>>> import numpy as np
>>> from numpy import linalg as LA
>>> np.set_printoptions(precision=1, suppress=True, linewidth=100)
>>> def rnd(a):
...     return np.round(a, 1) + 0
... 
>>> E = np.load("layer7.npy")
>>> E
array([[-1.,  1.,  1.,  1.,  1.],
       [ 1., -1.,  1.,  1.,  1.],
       [ 1.,  1., -1.,  1.,  1.],
       [ 1.,  1.,  1., -1.,  1.],
       [ 1.,  1.,  1.,  1., -1.]])
>>> [round(float(LA.det(E[:i, :i])), 2) + 0 for i in range(1, 6)]
[-1.0, 0.0, 4.0, -16.0, 48.0]
>>> try:
...     LA.cholesky(E)
... except LA.LinAlgError as e:
...     print("failed:", e)
... 
failed: Matrix is not positive definite
>>> out = np.array([[-1, -2]])
>>> mat = out.T @ out
>>> mat
array([[1, 2],
       [2, 4]])
>>> # symmetric, so the eigenvalues are real
>>> rnd(np.trace(LA.pinv(mat) @ mat))
np.float64(1.0)
>>> np.abs(np.diag(LA.qr(mat)[1])) > 1e-9
array([ True, False])
>>> try:
...     LA.inv(mat)
... except LA.LinAlgError as e:
...     print(e)
... 
Singular matrix
>>> r0 = np.array([-1, -3, -2])
>>> np.convolve(mat[1], r0)
array([ -2, -10, -16,  -8])
>>> np.correlate(mat[1], mat[0], "full")
array([ 4, 10,  4])
>>> np.polyval(r0, mat[1])
array([-12, -30])
>>> left, sig, vt = LA.svd(mat)
>>> evecs = vt[:(sig > 1e-8).sum()]
>>> rng = np.random.default_rng(5382)
>>> vec = mat[0] + -2 * mat[1] + rng.integers(2) * np.eye(2)[1]
>>> vec
array([-3., -6.])
>>> rnd(LA.norm(vec - evecs.T @ evecs @ vec))
np.float64(0.0)
>>> rnd(evecs.T @ evecs)
array([[0.2, 0.4],
       [0.4, 0.8]])
>>> LA.matrix_rank(np.vstack([mat, vec]))
np.int64(1)
